$ python3 -q
>>> import numpy as np
>>> np.set_printoptions(precision=2, suppress=True, linewidth=100, legacy="1.25")
>>> def rnd(a):
...     return np.round(a, 2) + 0
... 
>>> K = np.load("m.npy")
>>> K
array([[ 0.04, -0.32,  6.76,  0.13, -0.34, -0.81],
       [-0.04, -0.46, -0.88,  1.72, -0.78, -1.04],
       [ 0.92,  0.42,  0.25, -1.44, -1.06, -0.82],
       [ 0.  , -0.94,  1.99,  0.04,  1.07, -1.22],
       [-1.02, -0.92, -1.29,  0.15,  0.31, -1.15],
       [ 0.22,  0.69, -1.21, -0.75, -1.75,  0.8 ],
       [-0.02,  0.74,  2.97,  3.32,  0.35,  1.99],
       [-0.11, -0.64,  3.31,  1.73, -0.5 , -0.32],
       [-0.17,  1.16, -4.34, -0.5 , -0.67, -0.23],
       [ 0.09,  1.46,  2.76, -0.19, -0.33, -0.11],
       [ 0.29,  0.66,  3.95,  4.56,  0.04, -0.64],
       [-0.16,  0.5 , -0.24, -1.96,  0.24, -2.03],
       [-0.14, -0.01, -6.39, -3.29, -0.68,  1.9 ],
       [-1.22,  1.21, -1.78, -0.14, -0.86,  0.76]])
>>> proj = K @ np.linalg.solve(K.T @ K, K.T)
>>> rnd(np.trace(proj))
6.0
>>> rnd(np.diag(proj))
array([0.57, 0.44, 0.42, 0.2 , 0.44, 0.39, 0.48, 0.29, 0.36, 0.37, 0.51, 0.45, 0.44, 0.63])
>>> rng = np.random.default_rng(3609)
>>> lab = rng.permutation(6)
>>> out = K[:, lab] * rng.choice([-1, 1], 6)
>>> out
array([[ 0.04,  0.34,  6.76,  0.13,  0.32, -0.81],
       [-0.04,  0.78, -0.88,  1.72,  0.46, -1.04],
       [ 0.92,  1.06,  0.25, -1.44, -0.42, -0.82],
       [ 0.  , -1.07,  1.99,  0.04,  0.94, -1.22],
       [-1.02, -0.31, -1.29,  0.15,  0.92, -1.15],
       [ 0.22,  1.75, -1.21, -0.75, -0.69,  0.8 ],
       [-0.02, -0.35,  2.97,  3.32, -0.74,  1.99],
       [-0.11,  0.5 ,  3.31,  1.73,  0.64, -0.32],
       [-0.17,  0.67, -4.34, -0.5 , -1.16, -0.23],
       [ 0.09,  0.33,  2.76, -0.19, -1.46, -0.11],
       [ 0.29, -0.04,  3.95,  4.56, -0.66, -0.64],
       [-0.16, -0.24, -0.24, -1.96, -0.5 , -2.03],
       [-0.14,  0.68, -6.39, -3.29,  0.01,  1.9 ],
       [-1.22,  0.86, -1.78, -0.14, -1.21,  0.76]])
>>> left, _, Vt = np.linalg.svd(K.T @ out)
>>> lab
array([0, 4, 2, 3, 1, 5])
>>> rnd(np.linalg.lstsq(K, out)[0])
array([[ 1.,  0.,  0.,  0.,  0.,  0.],
       [ 0.,  0.,  0.,  0., -1.,  0.],
       [ 0.,  0.,  1.,  0.,  0.,  0.],
       [ 0.,  0.,  0.,  1.,  0.,  0.],
       [ 0., -1.,  0.,  0.,  0.,  0.],
       [ 0.,  0.,  0.,  0.,  0.,  1.]])
>>> rnd(left @ Vt)
array([[ 1.,  0.,  0.,  0.,  0.,  0.],
       [ 0.,  0.,  0.,  0., -1.,  0.],
       [ 0.,  0.,  1.,  0.,  0.,  0.],
       [ 0.,  0.,  0.,  1.,  0.,  0.],
       [ 0., -1.,  0.,  0.,  0.,  0.],
       [ 0.,  0.,  0.,  0.,  0.,  1.]])
>>> D = np.linalg.norm(K[:, None] - K[None], axis=-1)
>>> D.shape
(14, 14)
>>> D.mean(axis=1).argmax()
12
>>> u = np.array([-1, -2, -1, -3, 2, -3, 1, -1, 3, -3, 3]) + 0.5
>>> E = np.outer(u, u) / (u @ u)
>>> rnd(E)
array([[ 0.  ,  0.01,  0.  ,  0.02, -0.02,  0.02, -0.01,  0.  , -0.03,  0.02, -0.03],
       [ 0.01,  0.04,  0.01,  0.07, -0.07,  0.07, -0.04,  0.01, -0.1 ,  0.07, -0.1 ],
       [ 0.  ,  0.01,  0.  ,  0.02, -0.02,  0.02, -0.01,  0.  , -0.03,  0.02, -0.03],
       [ 0.02,  0.07,  0.02,  0.11, -0.11,  0.11, -0.07,  0.02, -0.16,  0.11, -0.16],
       [-0.02, -0.07, -0.02, -0.11,  0.11, -0.11,  0.07, -0.02,  0.16, -0.11,  0.16],
       [ 0.02,  0.07,  0.02,  0.11, -0.11,  0.11, -0.07,  0.02, -0.16,  0.11, -0.16],
       [-0.01, -0.04, -0.01, -0.07,  0.07, -0.07,  0.04, -0.01,  0.1 , -0.07,  0.1 ],
       [ 0.  ,  0.01,  0.  ,  0.02, -0.02,  0.02, -0.01,  0.  , -0.03,  0.02, -0.03],
       [-0.03, -0.1 , -0.03, -0.16,  0.16, -0.16,  0.1 , -0.03,  0.22, -0.16,  0.22],
       [ 0.02,  0.07,  0.02,  0.11, -0.11,  0.11, -0.07,  0.02, -0.16,  0.11, -0.16],
       [-0.03, -0.1 , -0.03, -0.16,  0.16, -0.16,  0.1 , -0.03,  0.22, -0.16,  0.22]])
>>> np.linalg.matrix_rank(E, rtol=0.1)
1
>>> np.linalg.cond(E) > 100
True
>>> [round(float(x), 2) for x in np.linalg.svd(E, compute_uv=False)[:3]]
[1.0, 0.0, 0.0]
